$ ipython --no-banner

In [1]: import numpy as np

In [2]: import numpy.linalg as la

In [3]: np.set_printoptions(precision=3, suppress=True, linewidth=200, floatmode="fixed")

In [4]: K = np.loadtxt("layer12.csv", delimiter=",")

In [5]: K
Out[5]: 
array([[ 5.246, -6.558,  2.616, -4.751, -0.226],
       [ 4.578,  3.258, -7.011,  4.101,  1.563],
       [-5.846, -5.660,  2.305, -4.125,  3.385],
       [ 2.103,  5.210, -2.488,  0.182,  7.887],
       [-1.616, -1.836, -1.057,  9.217, -2.818],
       [-5.655,  1.168, -1.156,  1.055,  8.013],
       [-4.541, -6.918, -4.804, -1.140,  2.672],
       [-3.785,  6.837,  1.215, -2.550, -5.563],
       [-2.902,  8.891, -2.001,  1.661,  2.399],
       [-3.551,  3.142,  1.613,  8.511, -1.573],
       [-4.271, -0.744, -4.495,  1.215, -7.716],
       [-5.670, -1.620, -4.604, -6.068, -2.684],
       [ 1.244, -7.442,  3.766,  4.802, -2.415],
       [-6.390, -3.926,  4.924,  4.409, -0.268],
       [ 1.726,  5.765,  1.286, -7.629,  1.983],
       [ 5.581, -4.012, -6.347, -2.421, -2.571],
       [ 5.069, -3.695, -0.069,  7.478, -2.174],
       [-1.607,  0.781, -4.841, -3.903,  7.625],
       [ 6.412,  5.205,  1.169, -1.746,  5.232],
       [ 2.009,  1.926, -2.644, -2.780, -8.805],
       [ 3.302,  0.837,  8.977,  1.500,  2.359],
       [-2.371,  6.720, -0.024, -4.681, -5.225],
       [-0.069, -0.247, -9.651, -2.597, -0.207],
       [-4.797,  1.910, -2.344, -8.035,  1.812],
       [ 3.301,  0.378, -4.502,  5.244,  6.418],
       [ 4.257,  2.091,  8.247, -2.618,  1.627]])

In [6]: C = K[[8, 1]].astype(float)

In [7]: for _ in range(6):
   ...:     z = la.norm(K[:, None] - C, axis=-1).argmin(axis=1)
   ...:     C = np.array([K[z == j].mean(axis=0) for j in range(2)])
   ...: 

In [8]: z
Out[8]: array([1, 1, 0, 0, 1, 0, 1, 0, 0, 0, 1, 0, 1, 0, 0, 1, 1, 0, 0, 1, 0, 0, 1, 0, 1, 0])

In [9]: C[1] - C[0]
Out[9]: array([ 3.154, -4.844, -3.927,  3.272, -3.281])
